% python3 -q
>>> import numpy as np
>>> np.set_printoptions(precision=2, suppress=True, linewidth=160)
>>> K = np.load("layer19.npy")
>>> K
array([[2, 1, 2, 0],
       [0, 0, 3, 0],
       [3, 1, 1, 3],
       [1, 2, 3, 1],
       [0, 0, 3, 3],
       [3, 1, 1, 3]])
>>> def softmax(z):
...     e = np.exp(z - z.max(axis=-1, keepdims=True))
...     return e / e.sum(axis=-1, keepdims=True)
... 
>>> softmax(K).sum(axis=1)
array([1., 1., 1., 1., 1., 1.])
>>> print(softmax(K[1]))
[0.04 0.04 0.87 0.04]
>>> S = K @ K.T / np.sqrt(4)
>>> softmax(S)[1] @ K
array([0.53, 0.7 , 2.87, 1.29])
>>> np.round(softmax(S + np.triu(np.full(S.shape, -np.inf), 1)), 2) + 0
array([[1.  , 0.  , 0.  , 0.  , 0.  , 0.  ],
       [0.18, 0.82, 0.  , 0.  , 0.  , 0.  ],
       [0.  , 0.  , 1.  , 0.  , 0.  , 0.  ],
       [0.06, 0.04, 0.11, 0.79, 0.  , 0.  ],
       [0.  , 0.01, 0.04, 0.04, 0.9 , 0.  ],
       [0.  , 0.  , 0.49, 0.01, 0.01, 0.49]])
>>> print(np.round(softmax(S), 2) + 0)
[[0.2  0.04 0.2  0.32 0.04 0.2 ]
 [0.07 0.3  0.01 0.3  0.3  0.01]
 [0.   0.   0.49 0.01 0.01 0.49]
 [0.05 0.03 0.08 0.62 0.14 0.08]
 [0.   0.01 0.04 0.04 0.86 0.04]
 [0.   0.   0.49 0.01 0.01 0.49]]
>>> A2 = K / np.linalg.norm(K, axis=1, keepdims=True)
>>> gram = A2 @ A2.T
>>> np.argwhere(np.triu(np.abs(gram) > 0.95, 1))
array([[2, 5]])
>>> round(float(np.degrees(np.arccos(np.clip(gram[3, 1], -1, 1)))), 2)
39.23
>>> gram
array([[1.  , 0.67, 0.67, 0.86, 0.47, 0.67],
       [0.67, 1.  , 0.22, 0.77, 0.71, 0.22],
       [0.67, 0.22, 1.  , 0.64, 0.63, 1.  ],
       [0.86, 0.77, 0.64, 1.  , 0.73, 0.64],
       [0.47, 0.71, 0.63, 0.73, 1.  , 0.63],
       [0.67, 0.22, 1.  , 0.64, 0.63, 1.  ]])
>>> gram[3]
array([0.86, 0.77, 0.64, 1.  , 0.73, 0.64])
>>> print((gram - 2 * np.eye(6)).round(6).argmax(axis=1))
[3 3 5 0 3 2]
>>> U, sig, vt = np.linalg.svd(gram)
>>> evecs = vt[:(sig > 1e-8).sum()]
>>> rng = np.random.default_rng(32645)
>>> x0 = gram[5] + -3 * gram[4] + rng.integers(2) * np.eye(6)[5]
>>> x0
array([-0.74, -1.9 , -0.9 , -1.56, -2.37,  0.1 ])
>>> print(np.linalg.matrix_rank(np.vstack([gram, x0])))
5
>>> np.diag(evecs.T @ evecs)
array([0.69, 0.73, 0.44, 0.98, 0.72, 0.44])
>>> round(float(np.linalg.norm(x0 - evecs.T @ evecs @ x0)), 2)
0.75
>>> evecs.T @ evecs
array([[ 0.69,  0.29,  0.14,  0.08, -0.29,  0.14],
       [ 0.29,  0.73, -0.13, -0.07,  0.27, -0.13],
       [ 0.14, -0.13,  0.44, -0.04,  0.13,  0.44],
       [ 0.08, -0.07, -0.04,  0.98,  0.08, -0.04],
       [-0.29,  0.27,  0.13,  0.08,  0.72,  0.13],
       [ 0.14, -0.13,  0.44, -0.04,  0.13,  0.44]])
>>> W0 = np.load("m.npy")
>>> print(W0)
[[-0.02  0.    0.03]
 [ 0.    0.    0.02]
 [ 0.03 -0.03  0.02]
 [-0.01 -0.02  0.01]
 [-0.04 -0.01  0.  ]
 [ 0.    0.02  0.02]
 [ 0.02  0.    0.02]
 [ 0.   -0.03  0.  ]
 [-0.01 -0.03 -0.02]
 [ 0.03  0.01  0.01]
 [-0.02 -0.03 -0.02]
 [ 0.   -0.01 -0.01]
 [ 0.01  0.   -0.01]
 [-0.01  0.01  0.  ]
 [ 0.03  0.03 -0.01]]
>>> Xs = W0 - W0.mean(axis=0)
>>> U, sig, vt = np.linalg.svd(Xs, full_matrices=False)
>>> sig ** 2 / (sig ** 2).sum()
array([0.53, 0.27, 0.21])
>>> np.abs(vt[-1])
array([0.07, 0.49, 0.87])
>>> (np.sign(U[:, 0]) == np.sign(U[0, 0])).astype(int)
array([1, 0, 0, 1, 1, 0, 0, 1, 1, 0, 1, 1, 0, 0, 0])
>>> print(np.abs(vt[0]).argmax())
0
>>> print(round((sig ** 2).sum() ** 2 / (sig ** 4).sum(), 2))
2.55
>>> np.abs(U[:, 0]).argmax()
np.int64(14)
>>> np.linalg.matrix_rank(Xs)
np.int64(3)
>>> x0 = np.array([7, -4, -1])
>>> rhs = W0 @ x0
>>> coef, lr = np.zeros(3), 1 / np.linalg.norm(W0, 2) ** 2
>>> for i in range(150):
...     coef -= lr * W0.T @ (W0 @ coef - rhs)
...     if i % 50 == 0: print(i, round(np.linalg.norm(W0 @ coef - rhs), 2))
... 
0 0.24
50 0.0
100 0.0
>>> round(float(np.linalg.cond(W0)), 2)
1.49
>>> coef
array([ 7., -4., -1.])
>>> labels = W0[:, 0] > np.median(W0[:, 0])
>>> u = W0[labels].mean(axis=0) - W0[~labels].mean(axis=0)
>>> u.round(2) + 0
array([0.04, 0.01, 0.  ])
>>> ((W0 - W0.mean(axis=0)) @ u > 0).astype(int)
array([0, 1, 1, 0, 0, 1, 1, 0, 0, 1, 0, 0, 1, 0, 1])
>>> np.argsort(-np.abs(u).round(6), kind="stable")
array([0, 1, 2])
>>> labels.astype(int)
array([0, 0, 1, 0, 0, 0, 1, 0, 0, 1, 0, 0, 1, 0, 1])
>>> hat = W0 @ np.linalg.solve(W0.T @ W0, W0.T)
>>> np.round(np.linalg.eigvalsh(hat), 2) + 0
array([0., 0., 0., 0., 0., 0., 0., 0., 0., 0., 0., 0., 1., 1., 1.])
>>> np.allclose(hat @ hat, hat)
True
>>> np.linalg.matrix_rank(np.eye(15) - hat)
np.int64(12)
>>> np.trace(hat)
np.float64(3.0)
>>> O, _ = np.linalg.qr(np.array([[-0.2, 0.4, -0.8], [-1.1, -1.4, 0.6], [0.1, -1.3, 2.2]]))
>>> A = O[:, :3]
>>> print(A)
[[-0.18  0.39  0.9 ]
 [-0.98 -0.15 -0.13]
 [ 0.09 -0.91  0.41]]
>>> # keeps lengths
>>> x0 = np.array([-9, -9, 0])
>>> [p for p in range(1, 25) if np.allclose(np.linalg.matrix_power(A, p), np.eye(3))]
[]
>>> np.sort(np.abs(np.degrees(np.angle(np.linalg.eigvals(A)))))
array([  0.  , 117.34, 117.34])
>>> A @ A
array([[-0.27, -0.95,  0.16],
       [ 0.31, -0.25, -0.92],
       [ 0.91, -0.2 ,  0.37]])
>>> np.allclose(A, A.T)
False
>>> round(float(np.trace(A)), 2)
0.08
>>> np.round(np.abs(np.linalg.eigvals(A)).max(), 2)
np.float64(1.0)
>>> (A + A.T) / 2
array([[-0.18, -0.29,  0.5 ],
       [-0.29, -0.15, -0.52],
       [ 0.5 , -0.52,  0.41]])
>>> np.linalg.matrix_power(A, 2)
array([[-0.27, -0.95,  0.16],
       [ 0.31, -0.25, -0.92],
       [ 0.91, -0.2 ,  0.37]])
>>> hat = np.triu(np.array([[0, -8, 4], [5, 1, 4], [-4, 0, -7]]), 1) + np.eye(3)
>>> A2 = hat @ A @ np.linalg.inv(hat)
>>> round(np.trace(A2), 2), np.round(np.trace(A), 2)
(np.float64(0.08), np.float64(0.08))
>>> softmax(A[1] + -2)
array([0.18, 0.41, 0.42])
>>> softmax(A).sum(axis=1)
array([1., 1., 1.])
>>> print(np.round(softmax(10 * A[1]), 2) + 0)
[0.   0.43 0.57]
>>> softmax(A[1])
array([0.18, 0.41, 0.42])
>>> S = A @ A.T / np.sqrt(3)
>>> softmax(S)
array([[0.47, 0.26, 0.26],
       [0.26, 0.47, 0.26],
       [0.26, 0.26, 0.47]])
>>> A2 = np.array([[1, 1], [1, -1]])
>>> E = np.kron(A2, np.kron(A2, A2))[rng.permutation(8)][:3]
>>> E
array([[ 1,  1,  1,  1,  1,  1,  1,  1],
       [ 1,  1, -1, -1, -1, -1,  1,  1],
       [ 1,  1, -1, -1,  1,  1, -1, -1]])
>>> # column 1 repeats column 0
>>> x0 = np.array([2, 1, 5, -4, -5, 3, 4, 0])
>>> h1 = np.maximum(E @ x0, 0)
>>> h1
array([6, 8, 0])
>>> print(np.maximum(E @ (3 * x0), 0))
[18 24  0]
>>> np.flatnonzero(h1 > 1e-9)
array([0, 1])
>>> print(np.tanh(E @ x0))
[ 1.  1. -1.]
>>> E * (h1 > 1e-9)[:, None]
array([[ 1,  1,  1,  1,  1,  1,  1,  1],
       [ 1,  1, -1, -1, -1, -1,  1,  1],
       [ 0,  0,  0,  0,  0,  0,  0,  0]])
>>> E.T @ h1
array([14, 14, -2, -2, -2, -2, 14, 14])
>>> T = np.stack([E, 3 * E, E[::-1]])
>>> T.sum(axis=0)
array([[ 5,  5,  3,  3,  5,  5,  3,  3],
       [ 5,  5, -5, -5, -5, -5,  5,  5],
       [ 5,  5, -3, -3,  5,  5, -3, -3]])
>>> print(T.shape)
(3, 3, 8)
>>> print(np.einsum("bij,cij->bc", T, T))
[[ 24  72   8]
 [ 72 216  24]
 [  8  24  24]]
>>> (T @ E.T).shape
(3, 3, 3)
>>> print(np.linalg.matrix_rank(T))
[3 3 3]
>>> U, sig, vt = np.linalg.svd(E, full_matrices=False)
>>> np.allclose(U * sig @ vt, E)
True
>>> np.round(U.T @ U, 2) + 0
array([[1., 0., 0.],
       [0., 1., 0.],
       [0., 0., 1.]])
>>> round(float(np.sqrt((sig ** 2).sum())), 2), round(np.linalg.norm(E), 2)
(4.9, np.float64(4.9))
>>> hat = K @ np.linalg.solve(K.T @ K, K.T)
>>> print(np.round((np.eye(6) - hat) @ K, 2) + 0)
[[0. 0. 0. 0.]
 [0. 0. 0. 0.]
 [0. 0. 0. 0.]
 [0. 0. 0. 0.]
 [0. 0. 0. 0.]
 [0. 0. 0. 0.]]
>>> hat
array([[ 0.61,  0.37,  0.12,  0.08, -0.26,  0.12],
       [ 0.37,  0.66, -0.11, -0.07,  0.25, -0.11],
       [ 0.12, -0.11,  0.46, -0.02,  0.08,  0.46],
       [ 0.08, -0.07, -0.02,  0.98,  0.05, -0.02],
       [-0.26,  0.25,  0.08,  0.05,  0.82,  0.08],
       [ 0.12, -0.11,  0.46, -0.02,  0.08,  0.46]])
>>> np.round(hat @ K[:, 3], 2) + 0
array([0., 0., 3., 1., 3., 3.])
>>> F = np.load("a.npy")
>>> F
array([[ 0,  0, -3,  1,  3,  2],
       [ 1,  0, -9,  3,  1,  2],
       [ 0,  2,  0,  0,  2,  3]])
>>> u, g = F[1], F[0]
>>> print(u @ u)
96
>>> p = (u @ g) / (u @ u) * u
>>> np.outer(u, g)
array([[  0,   0,  -3,   1,   3,   2],
       [  0,   0,   0,   0,   0,   0],
       [  0,   0,  27,  -9, -27, -18],
       [  0,   0,  -9,   3,   9,   6],
       [  0,   0,  -3,   1,   3,   2],
       [  0,   0,  -6,   2,   6,   4]])
>>> np.linalg.matrix_rank(np.outer(u, g))
np.int64(1)
>>> A2 = F + rng.integers(-2, 3, (3, 2)) @ rng.integers(-2, 3, (2, 6))
>>> A2
array([[  0,   2,  -7,   3,   5,   4],
       [  2,   3, -11,   3,   4,   1],
       [  1,   2,   4,  -3,   2,  -1]])
>>> np.abs(A2 - F).sum(axis=1)
array([12, 10, 12])
>>> np.linalg.matrix_rank(A2 - F, tol=1e-8)
np.int64(2)
>>> A2 - F
array([[ 0,  2, -4,  2,  2,  2],
       [ 1,  3, -2,  0,  3, -1],
       [ 1,  0,  4, -3,  0, -4]])
>>> np.round(np.linalg.svd(A2 - F, compute_uv=False), 2) + 0
array([8.47, 5.13, 0.  ])
>>> U, sig, vt = np.linalg.svd(A2, full_matrices=False)
>>> print(np.round(U.T @ A2 @ vt.T, 2) + 0)
[[16.14  0.    0.  ]
 [ 0.    5.07  0.  ]
 [ 0.    0.    3.42]]
>>> print((sig > 1e-8).sum())
3
>>> sig / sig[0]
array([1.  , 0.31, 0.21])
>>> mat = np.load("arr.npy")
>>> mat
array([[ 0,  0,  0,  0],
       [ 0,  5,  0,  0],
       [ 0,  0, -4,  0],
       [ 0,  0,  0, -5]])
>>> # null space of dimension 1
>>> mat.T @ mat
array([[ 0,  0,  0,  0],
       [ 0, 25,  0,  0],
       [ 0,  0, 16,  0],
       [ 0,  0,  0, 25]])
>>> O, _ = np.linalg.qr(np.array([[-0.6, -0.2, 0.4, -0.3, 0.8, 1.1],
...     [1.5, -1.5, -2.8, 0.0, -0.8, 1.5],
...     [1.0, 0.2, 1.4, 0.9, 0.0, -0.9],
...     [0.0, 0.4, 0.0, -1.0, -0.3, 0.2],
...     [0.6, 0.0, -0.8, -0.9, -0.6, -0.5],
...     [-1.4, -0.4, 0.1, -0.8, 1.3, -0.7]]))
>>> m1 = 4 * O
>>> m1
array([[-0.99, -0.89, -1.23, -1.33, -0.31, -3.29],
       [ 2.46, -3.02,  0.31, -0.21,  0.82, -0.03],
       [ 1.64,  1.13, -3.13, -1.22,  0.15,  0.86],
       [ 0.  ,  1.05,  1.38, -2.32,  2.76, -0.12],
       [ 0.99,  0.36,  1.46, -2.26, -2.75,  0.23],
       [-2.3 , -1.89, -0.74, -1.49, -0.07,  2.09]])
>>> round(float(m1[:, 2] @ m1[:, 3]), 2)
0.0
>>> np.round(m1.T @ m1, 2) + 0
array([[16.,  0.,  0.,  0.,  0.,  0.],
       [ 0., 16.,  0.,  0.,  0.,  0.],
       [ 0.,  0., 16.,  0.,  0.,  0.],
       [ 0.,  0.,  0., 16.,  0.,  0.],
       [ 0.,  0.,  0.,  0., 16.,  0.],
       [ 0.,  0.,  0.,  0.,  0., 16.]])
>>> np.round(m1 @ m1.T, 2) + 0
array([[16.,  0.,  0.,  0.,  0.,  0.],
       [ 0., 16.,  0.,  0.,  0.,  0.],
       [ 0.,  0., 16.,  0.,  0.,  0.],
       [ 0.,  0.,  0., 16.,  0.,  0.],
       [ 0.,  0.,  0.,  0., 16.,  0.],
       [ 0.,  0.,  0.,  0.,  0., 16.]])
>>> np.linalg.norm(m1, axis=0)
array([4., 4., 4., 4., 4., 4.])
>>> np.linalg.svd(m1, compute_uv=False)
array([4., 4., 4., 4., 4., 4.])
>>> np.round(np.linalg.pinv(m1), 2) + 0
array([[-0.06,  0.15,  0.1 ,  0.  ,  0.06, -0.14],
       [-0.06, -0.19,  0.07,  0.07,  0.02, -0.12],
       [-0.08,  0.02, -0.2 ,  0.09,  0.09, -0.05],
       [-0.08, -0.01, -0.08, -0.14, -0.14, -0.09],
       [-0.02,  0.05,  0.01,  0.17, -0.17,  0.  ],
       [-0.21,  0.  ,  0.05, -0.01,  0.01,  0.13]])
>>> u = np.array([-2, -1, -1])
>>> A2 = A + np.outer(u, np.eye(3)[0])
>>> round(float(np.linalg.det(A2) / np.linalg.det(A)), 2), np.round(1 + np.linalg.solve(A, u)[0], 2)
(2.25, np.float64(2.25))
>>> print(K[0] @ K[4])
6
>>> np.linalg.norm(K, axis=0)
array([4.8 , 2.65, 5.74, 5.29])
>>> round(np.linalg.norm(K, "nuc"), 2)
np.float64(16.01)
>>> print(np.linalg.norm(K, axis=1))
[3.   3.   4.47 3.87 4.24 4.47]
>>> round(np.linalg.norm(K) ** 2 / np.linalg.norm(K, 2) ** 2, 2)
np.float64(1.38)
>>> labels = rng.permutation(6)
>>> labels
array([5, 1, 0, 4, 2, 3])
>>> A2 = m1[labels][:, labels]
>>> np.round(np.linalg.det(A2), 2), round(np.linalg.det(m1[labels]), 2)
(np.float64(-4096.0), np.float64(-4096.0))
>>> print(np.sort(np.abs(np.linalg.eigvals(A2))))
[4. 4. 4. 4. 4. 4.]
>>> np.diag(A2)
array([ 2.09, -3.02, -0.99, -2.75, -3.13, -2.32])
>>> print(np.allclose(A2, m1))
False
